$ python -q
>>> import numpy as np
>>> import numpy.linalg as la
>>> np.set_printoptions(precision=2, suppress=True, linewidth=160)
>>> def tidy(a):
...     return np.round(a, 2) + 0
... 
>>> q, _ = la.qr(np.array([[1.1, -0.5, 0.5, 0.2],
...     [-0.3, -0.9, 0.6, 0.0],
...     [0.6, 1.5, 1.4, -0.6],
...     [-1.5, -0.4, -0.8, -0.5],
...     [-0.1, 0.0, 0.2, -0.3]]))
>>> feats = q @ q.T
>>> tidy(feats)
array([[ 0.9 ,  0.  , -0.07, -0.12,  0.27],
       [ 0.  ,  1.  ,  0.  ,  0.  ,  0.01],
       [-0.07,  0.  ,  0.95, -0.08,  0.18],
       [-0.12,  0.  , -0.08,  0.86,  0.32],
       [ 0.27,  0.01,  0.18,  0.32,  0.29]])
>>> vec = np.array([9, 5, 7, 0, 1])
>>> tidy(la.eigvalsh(2 * feats - np.eye(5)))
array([-1.,  1.,  1.,  1.,  1.])
>>> tidy(np.trace(feats))
np.float64(4.0)
>>> tidy(feats @ vec)
array([ 7.83,  4.96,  6.22, -1.36,  4.05])
>>> tidy(feats @ feats @ vec)
array([ 7.83,  4.96,  6.22, -1.36,  4.05])
>>> B = feats / la.norm(feats, axis=1, keepdims=True)
>>> G = B @ B.T
>>> print(np.argwhere(np.triu(np.abs(G) > 0.95, 1)))
[]
>>> tidy(G)
array([[ 1.  ,  0.  , -0.07, -0.14,  0.53],
       [ 0.  ,  1.  ,  0.  ,  0.  ,  0.02],
       [-0.07,  0.  ,  1.  , -0.09,  0.34],
       [-0.14,  0.  , -0.09,  1.  ,  0.63],
       [ 0.53,  0.02,  0.34,  0.63,  1.  ]])
>>> tidy(la.norm(B, axis=1))
array([1., 1., 1., 1., 1.])
>>> (G - 2 * np.eye(5)).round(6).argmax(axis=1)
array([4, 4, 4, 4, 3])
>>> tidy(G[3])
array([-0.14,  0.  , -0.09,  1.  ,  0.63])
>>> print(tidy(feats @ la.pinv(feats) @ feats))
[[ 0.9   0.   -0.07 -0.12  0.27]
 [ 0.    1.    0.    0.    0.01]
 [-0.07  0.    0.95 -0.08  0.18]
 [-0.12  0.   -0.08  0.86  0.32]
 [ 0.27  0.01  0.18  0.32  0.29]]
>>> np.allclose(feats[:-1].T @ la.lstsq(feats[:-1].T, feats[-1])[0], feats[-1])
True
>>> np.abs(np.diag(la.qr(feats)[1])) > 1e-9
array([ True,  True,  True,  True, False])
>>> evals, vecs = la.eigh(feats)
>>> tidy(la.eigvalsh(feats + -2 * np.eye(5)))
array([-2., -1., -1., -1., -1.])
>>> (evals > 1e-8).sum(), (evals < -1e-8).sum()
(np.int64(4), np.int64(0))
>>> np.unique(evals.round(6) + 0, return_counts=True)[1]
array([1, 4])
>>> P = np.triu(np.array([[2, 2, 0, 0, 0],
...     [1, 2, 1, 0, 0],
...     [2, 3, 3, 0, 3],
...     [1, 1, 0, 1, 1],
...     [2, 2, 1, 3, 1]]), 1) + np.eye(5)
>>> B = P @ feats @ la.inv(P)
>>> print(tidy(P @ feats - feats @ P))
[[-0.01  0.21  0.   -0.01  0.35]
 [-0.07  0.01 -0.05 -0.08  0.19]
 [ 0.81  0.17  0.55  0.95 -1.91]
 [ 0.27  0.25  0.19  0.32 -0.32]
 [ 0.   -0.54 -0.01  0.   -0.86]]
>>> tidy(la.det(B))
np.float64(0.0)
>>> print(la.matrix_rank(B))
4
>>> A = np.loadtxt("x.csv", delimiter=",")
>>> print(A)
[[2. 8. 2. 8.]
 [2. 1. 2. 1.]
 [2. 8. 2. 8.]
 [2. 1. 2. 1.]]
>>> f = np.array([5, 8])
>>> print(np.polyval(f, A[1]))
[18. 13. 18. 13.]
>>> np.convolve(A[1], f)
array([10., 21., 18., 21.,  8.])
>>> np.correlate(A[1], A[0], "full")
array([16., 12., 34., 24., 20., 12.,  2.])
>>> B = np.array([[1, 8], [0, 4], [1, 1], [8, 2]])
>>> np.einsum("ik,kj->ji", A, B)
array([[68., 12., 68., 12.],
       [66., 24., 66., 24.]])
>>> B.T @ A.T
array([[68., 12., 68., 12.],
       [66., 24., 66., 24.]])
>>> np.einsum("ik,kj->ij", A, B)
array([[68., 66.],
       [12., 24.],
       [68., 66.],
       [12., 24.]])
>>> print(np.vstack([A, B.T]).shape)
(6, 4)
>>> B = A[0, 0] * A[1:] - np.outer(A[1:, 0], A[0])
>>> print(B)
[[  0. -14.   0. -14.]
 [  0.   0.   0.   0.]
 [  0. -14.   0. -14.]]
>>> np.flatnonzero(~B.round(6).any(axis=1))
array([1])
>>> f, v = A[1], A[3]
>>> f @ v
np.float64(10.0)
>>> f @ f
np.float64(10.0)
>>> pr = (f @ v) / (f @ f) * f
>>> (v - pr) @ f
np.float64(0.0)
>>> v - pr
array([0., 0., 0., 0.])
>>> tidy(la.norm(f + v) ** 2 + la.norm(f - v) ** 2)
np.float64(40.0)
>>> pr
array([2., 1., 2., 1.])
>>> r = la.matrix_rank(A)
>>> print(r)
2
>>> N = la.svd(A)[2][r:].T
>>> N.shape
(4, 2)
>>> print([int(la.matrix_rank(A[:, :j + 1])) for j in range(4)])
[1, 2, 2, 2]
>>> np.allclose(A @ N, 0)
True
>>> tidy(A @ N)
array([[0., 0.],
       [0., 0.],
       [0., 0.],
       [0., 0.]])
>>> [int(la.matrix_rank(np.delete(A, i, axis=0))) for i in range(4)]
[2, 2, 2, 2]
>>> la.matrix_rank(A.T @ A), la.matrix_rank(A @ A.T)
(np.int64(2), np.int64(2))
>>> X = np.loadtxt("block11.csv", delimiter=",")
>>> X
array([[ 0.,  0., -1., -5.],
       [ 0.,  0.,  1.,  4.],
       [ 1., -1.,  0.,  0.],
       [ 5., -4.,  0.,  0.]])
>>> # skew-symmetric
>>> vec = np.array([1, 1, 2, -1])
>>> tidy(la.det(X))
np.float64(1.0)
>>> tidy(la.eigvals(X).real)
array([0., 0., 0., 0.])
>>> q = la.solve(np.eye(4) - X, np.eye(4) + X)
>>> tidy(q @ q.T)
array([[1., 0., 0., 0.],
       [0., 1., 0., 0.],
       [0., 0., 1., 0.],
       [0., 0., 0., 1.]])
>>> f = np.array([3, 0, 2, 3])
>>> B = X + np.outer(f, np.eye(4)[1])
>>> tidy(la.det(B) / la.det(X)), tidy(1 + la.solve(X, f)[1])
(np.float64(-6.0), np.float64(-6.0))
>>> B
array([[ 0.,  3., -1., -5.],
       [ 0.,  0.,  1.,  4.],
       [ 1.,  1.,  0.,  0.],
       [ 5., -1.,  0.,  0.]])
>>> tidy(np.abs(la.svd(B)[2][-1]))
array([0.01, 0.06, 0.97, 0.23])
>>> la.matrix_rank(B, rtol=0.1)
np.int64(3)
>>> tidy(la.norm(B, 2) / la.norm(B))
np.float64(0.78)
>>> print(np.argsort(-la.norm(B, axis=0).round(6), kind="stable")[:3])
[3 0 1]
>>> print(round(np.log10(la.cond(B))))
2
>>> B = np.array([[-4, 3], [4, 5], [-4, -1], [0, -3]])
>>> print(np.einsum("ij->j", X))
[ 6. -5.  0. -1.]
>>> np.einsum("ij,ij->i", X, X)
array([26., 17.,  2., 41.])
>>> print(la.matrix_rank(X @ B))
2
>>> np.einsum("ik,kj->ji", X, B)
array([[  4.,  -4.,  -8., -36.],
       [ 16., -13.,  -2.,  -5.]])
>>> B @ X
Traceback (most recent call last):
  File "<python-input-84>", line 1, in <module>
    B @ X
    ~~^~~
ValueError: matmul: Input operand 1 has a mismatch in its core dimension 0, with gufunc signature (n?,k),(k,m?)->(n?,m?) (size 4 is different from 2)
>>> print(tidy(np.abs(la.svd(X)[2][-1])))
[0.01 0.01 0.98 0.21]
>>> round(np.log10(la.cond(X)))
2
>>> tidy(la.norm(X, 2) / la.norm(X))
np.float64(0.71)
>>> print(la.matrix_rank(X, rtol=0.1))
2
>>> mat = np.array([[7, 5, 4], [1, 4, 9], [3, 7, 3]])
>>> tidy(la.det(mat.T))
np.float64(-257.0)
>>> print(tidy(la.det(mat[::-1])))
257.0
>>> np.einsum("ij,ji->", mat, mat)
np.int64(234)
>>> tidy(la.eigvals(mat))
array([14.05,  4.25, -4.3 ])
